$ python3 -q
>>> import numpy as np
>>> import numpy.linalg as la
>>> np.set_printoptions(suppress=True, linewidth=140)
>>> data = np.load("w.npy")
>>> print(data)
[[1.     0.     0.    ]
 [0.3333 0.6667 0.    ]
 [0.     0.     1.    ]]
>>> print([int(la.matrix_rank(la.matrix_power(data, p))) for p in range(1, 4)])
[3, 3, 3]
>>> np.round(np.sort(la.eigvals(data)), 4)
array([0.6667, 1.    , 1.    ])
>>> la.matrix_rank(data - data[0, 0] * np.eye(3))
np.int64(1)
>>> r0 = np.array([2, -2, 0])
>>> Y = data + np.outer(r0, np.eye(3)[1])
>>> la.matrix_rank(la.inv(Y) - la.inv(data), tol=1e-8)
np.int64(1)
>>> Y
array([[ 1.    ,  2.    ,  0.    ],
       [ 0.3333, -1.3333,  0.    ],
       [ 0.    ,  0.    ,  1.    ]])
>>> np.round(la.det(Y) / la.det(data), 4), np.round(1 + la.solve(data, r0)[1], 4)
(np.float64(-2.9997), np.float64(-2.9997))
>>> np.allclose(Y, Y.T)
False
>>> np.round((Y + Y.T) / 2, 4)
array([[ 1.    ,  1.1666,  0.    ],
       [ 1.1666, -1.3333,  0.    ],
       [ 0.    ,  0.    ,  1.    ]])
>>> print(np.allclose(Y @ Y.T, Y.T @ Y))
False
>>> np.round(la.matrix_power(Y, 4), 4)
array([[ 2.8516, -2.7403,  0.    ],
       [-0.4567,  6.0486,  0.    ],
       [ 0.    ,  0.    ,  1.    ]])
>>> la.determinant(Y)
Traceback (most recent call last):
  File "<python-input-17>", line 1, in <module>
    la.determinant(Y)
    ^^^^^^^^^^^^^^
AttributeError: module 'numpy.linalg' has no attribute 'determinant'
>>> round(la.det(Y), 4)
np.float64(-1.9999)
>>> X = np.array([[1.0, -0.3], [14.0, 0.1], [-8.0, -0.1]])
>>> def softmax(z):
...     e = np.exp(z - z.max(axis=-1, keepdims=True))
...     return e / e.sum(axis=-1, keepdims=True)
... 
>>> softmax(X).sum(axis=1)
array([1., 1., 1.])
>>> np.round(softmax(10 * X[2]), 4) + 0
array([0., 1.])
>>> np.round(softmax(X[2]), 4)
array([0.0004, 0.9996])
>>> print(np.round(softmax(X[2] + -2), 4))
[0.0004 0.9996]
>>> S = X @ X.T / np.sqrt(2)
>>> np.round(softmax(S), 4) + 0
array([[0.0001, 0.9999, 0.    ],
       [0.    , 1.    , 0.    ],
       [0.    , 0.    , 1.    ]])
>>> softmax(S).round(6).argmax(axis=1)
array([1, 1, 2])
>>> Y = np.array([[-2, -2], [0, -2]])
>>> Y.T @ X.T
array([[ -2. , -28. ,  16. ],
       [ -1.4, -28.2,  16.2]])
>>> np.einsum("ij->j", X)
array([ 7. , -0.3])
>>> np.einsum("ij,ij->i", X, X)
array([  1.09, 196.01,  64.01])
>>> np.round(la.norm(X, 2) / la.norm(X), 4)
np.float64(0.9998)
>>> round(np.log10(la.cond(X)))
2
>>> la.matrix_rank(X, rtol=0.1)
np.int64(1)
>>> np.argsort(-la.norm(X, axis=0).round(6), kind="stable")[:3]
array([0, 1])
>>> np.round(np.abs(la.svd(X)[2][-1]), 4)
array([0.0073, 1.    ])
>>> [round(float(x), 4) for x in la.svd(X, compute_uv=False)[:3]]
[16.1559, 0.3101]
>>> la.cond(X) > 100
np.False_
>>> vec = np.array([-2, -2])
>>> (X @ vec).argmax()
np.int64(2)
>>> X * vec
array([[ -2. ,   0.6],
       [-28. ,  -0.2],
       [ 16. ,   0.2]])
>>> print(X @ (2 * vec))
[ -2.8 -56.4  32.4]
>>> X @ vec
array([ -1.4, -28.2,  16.2])
>>> np.einsum("ij,j->i", X, vec)
array([ -1.4, -28.2,  16.2])
>>> Q, r_ = la.qr(data)
>>> r_.round(4)
array([[-1.0541, -0.2108,  0.    ],
       [ 0.    ,  0.6325,  0.    ],
       [ 0.    ,  0.    ,  1.    ]])
>>> E = np.loadtxt("case7.csv", delimiter=",")
>>> E
array([[-0.4549,  0.9975, -1.2754],
       [ 0.1505, -0.1606,  0.136 ],
       [ 0.9357, -0.7532,  0.9103],
       [-0.3221, -0.1207,  0.0657],
       [-0.7792,  0.5705, -1.254 ],
       [ 1.2018, -0.9156,  1.0566],
       [-0.3435,  0.3743, -0.6222],
       [ 0.9054, -0.2462,  0.8278],
       [ 1.0383, -0.9075,  1.3689],
       [-1.6312,  1.7186, -1.3317],
       [-0.1046, -0.3323,  0.3603],
       [-0.3539, -0.1384,  0.0816],
       [-0.639 ,  0.6607, -0.3505],
       [-0.1909,  0.2433, -0.242 ],
       [-1.0562,  2.007 , -1.7452],
       [ 1.0106, -0.3485,  0.0776],
       [-0.7103,  0.4997, -0.3539]])
>>> w, V = la.eig(data)
>>> data @ V[:, 0] - w[0] * V[:, 0]
array([0., 0., 0.])
>>> np.round(np.sort(la.eigvals(la.inv(data))), 4)
array([1.    , 1.    , 1.4999])
>>> D = la.norm(E[:, None] - E[None], axis=-1)
>>> D.shape
(17, 17)
>>> D[:5, :5].round(4)
array([[0.    , 1.9235, 3.1267, 1.7512, 0.5366],
       [1.9235, 0.    , 1.2519, 0.4795, 1.8251],
       [3.1267, 1.2519, 0.    , 1.6418, 3.0622],
       [1.7512, 0.4795, 1.6418, 0.    , 1.5583],
       [0.5366, 1.8251, 3.0622, 1.5583, 0.    ]])
>>> D.mean(axis=1).argmax()
np.int64(14)
